% ipython --no-banner

In [1]: import numpy as np

In [2]: import numpy.linalg as la

In [3]: np.set_printoptions(suppress=True, linewidth=200)

In [4]: K = np.load("x.npy")

In [5]: K
Out[5]: 
array([[ -2.11 , -32.185,  -2.75 ,   3.816],
       [ -1.589, -31.828,   0.968,   7.396],
       [ -0.636, -31.572,  -2.552,   6.071],
       [ -2.891, -30.967,  -2.009,   6.814],
       [  0.504, -30.927,  -2.2  ,   7.561],
       [-14.785, -12.566,   2.098, -11.245],
       [ -3.085, -32.322,  -1.486,   5.094],
       [ -1.166, -32.726,  -2.   ,   6.392],
       [ -2.162, -34.203,  -1.131,   9.241],
       [ -1.978, -31.075,  -1.501,   6.319],
       [ -2.474, -32.04 ,  -0.953,   3.979],
       [ -3.038, -31.233,  -1.958,   6.037],
       [-15.376, -12.507,   0.696, -12.069],
       [ -3.093, -33.408,  -0.971,   5.947],
       [ -0.75 , -30.581,  -1.338,   6.146],
       [ -1.459, -31.836,  -3.807,   6.691],
       [-13.215, -11.63 ,   2.904,  -9.083],
       [ -1.846, -30.349,  -2.79 ,   5.491],
       [ -1.002, -33.451,  -2.206,   7.122],
       [-13.029, -11.5  ,   1.396, -10.708],
       [ -0.109, -32.323,  -1.208,   5.782],
       [ -2.7  , -32.883,  -0.991,   6.745],
       [ -1.665, -30.953,  -2.788,   6.003],
       [-13.288, -11.638,   0.128,  -9.526],
       [ -1.355, -31.493,  -2.417,   7.923],
       [-15.054, -10.793,   1.058,  -7.718],
       [ -1.96 , -32.232,  -2.291,   7.531],
       [-14.545, -11.508,   2.14 ,  -9.286],
       [ -1.244, -32.982,  -1.963,   5.838],
       [ -1.088, -33.805,  -2.102,   5.6  ],
       [ -2.826, -32.816,  -2.142,   5.766],
       [-14.782, -11.736,   4.968, -10.598],
       [ -1.692, -31.827,  -2.35 ,   5.271],
       [ -2.92 , -30.756,  -1.031,   5.709],
       [-13.197, -11.988,   2.711,  -9.994]])

In [6]: dist = la.norm(K[:, None] - K[None], axis=-1)

In [7]: dist[7].round(6).argsort(kind="stable")[:4]
Out[7]: array([ 7, 28, 18, 29])

In [8]: (dist + 1e9 * np.eye(35)).round(6).argmin(axis=1)
Out[8]: array([32, 21, 22, 11, 24, 12, 30, 28, 18,  3,  6,  3,  5, 21,  9, 22, 34, 22,  7, 34,  7, 13, 17, 19, 26, 27, 24, 16,  7, 28,  6, 34, 22, 11, 16])

In [9]: np.unravel_index(dist.round(6).argmax(), dist.shape)
Out[9]: (np.int64(8), np.int64(12))

In [10]: W2 = K[[22, 25]].astype(float)

In [11]: for _ in range(5):
    ...:     idx = la.norm(K[:, None] - W2, axis=-1).argmin(axis=1)
    ...:     W2 = np.array([K[idx == j].mean(axis=0) for j in range(2)])
    ...: 

In [12]: idx
Out[12]: array([0, 0, 0, 0, 0, 1, 0, 0, 0, 0, 0, 0, 1, 0, 0, 0, 1, 0, 0, 1, 0, 0, 0, 1, 0, 1, 0, 1, 0, 0, 0, 1, 0, 0, 1])

In [13]: W2.round(3)
Out[13]: 
array([[ -1.782, -32.03 ,  -1.845,   6.242],
       [-14.141, -11.763,   2.011, -10.025]])

In [14]: np.round(W2[1] - W2[0], 3)
Out[14]: array([-12.359,  20.267,   3.856, -16.267])

In [15]: W0 = np.load("m.npy")

In [16]: W0
Out[16]: 
array([[ 0, -9,  6],
       [ 0,  0,  5],
       [ 0,  0,  0]])

In [17]: # rows and columns are dependent

In [18]: np.poly(W0)
Out[18]: array([1., 0., 0., 0.])

In [19]: np.round(la.eigvals(W0), 3)
Out[19]: array([0., 0., 0.])

In [20]: np.kron(np.eye(2, dtype=int), W0)
Out[20]: 
array([[ 0, -9,  6,  0,  0,  0],
       [ 0,  0,  5,  0,  0,  0],
       [ 0,  0,  0,  0,  0,  0],
       [ 0,  0,  0,  0, -9,  6],
       [ 0,  0,  0,  0,  0,  5],
       [ 0,  0,  0,  0,  0,  0]])

In [21]: np.einsum("ij,ji->", W0, W0)
Out[21]: np.int64(0)

In [22]: np.round(la.det(W0[::-1]), 3)
Out[22]: np.float64(0.0)

In [23]: np.trace(W0)
Out[23]: np.int64(0)

In [24]: (W0 - W0.T) / 2
Out[24]: 
array([[ 0. , -4.5,  3. ],
       [ 4.5,  0. ,  2.5],
       [-3. , -2.5,  0. ]])

In [25]: np.round(np.sort(np.abs(la.eigvals(W0))), 3)
Out[25]: array([0., 0., 0.])

In [26]: P = np.triu(np.array([[-2, 0, 2], [0, 1, 1], [-2, 2, 1]]), 1) + np.eye(3)

In [27]: M2 = P @ W0 @ la.inv(P)

In [28]: P @ W0 - W0 @ P
Out[28]: 
array([[0., 0., 9.],
       [0., 0., 0.],
       [0., 0., 0.]])

In [29]: round(float(la.det(M2)), 3)
Out[29]: 0.0

In [30]: X = np.array([[0, 2, 0, 0, 0, 0],
    ...:     [-3, -3, 0, 0, 0, 0],
    ...:     [0, -3, 0, 0, 0, 0],
    ...:     [0, 0, 0, 2, 0, 0],
    ...:     [0, 0, -3, -3, 0, 0],
    ...:     [0, 0, 0, -3, 0, 0],
    ...:     [0, 0, 0, 0, 0, 2],
    ...:     [0, 0, 0, 0, -3, -3],
    ...:     [0, 0, 0, 0, 0, -3]])

In [31]: vec = np.array([-2, 3, -1, 2, -1, -5])

In [32]: rhs = X @ vec

In [33]: rhs
Out[33]: array([  6,  -3,  -9,   4,  -3,  -6, -10,  18,  15])

In [34]: np.round(la.lstsq(X, rhs)[0], 3)
Out[34]: array([-2.,  3., -1.,  2., -1., -5.])

In [35]: rng = np.random.default_rng(558)

In [36]: rhs = rhs + 0.05 * rng.normal(size=9)

In [37]: rhs.round(3)
Out[37]: array([ 5.979, -2.978, -9.035,  3.984, -3.031, -6.015, -9.973, 18.049, 14.99 ])

In [38]: b, *_ = la.lstsq(X, rhs)

In [39]: b.round()
Out[39]: array([-2.,  3., -1.,  2., -1., -5.])
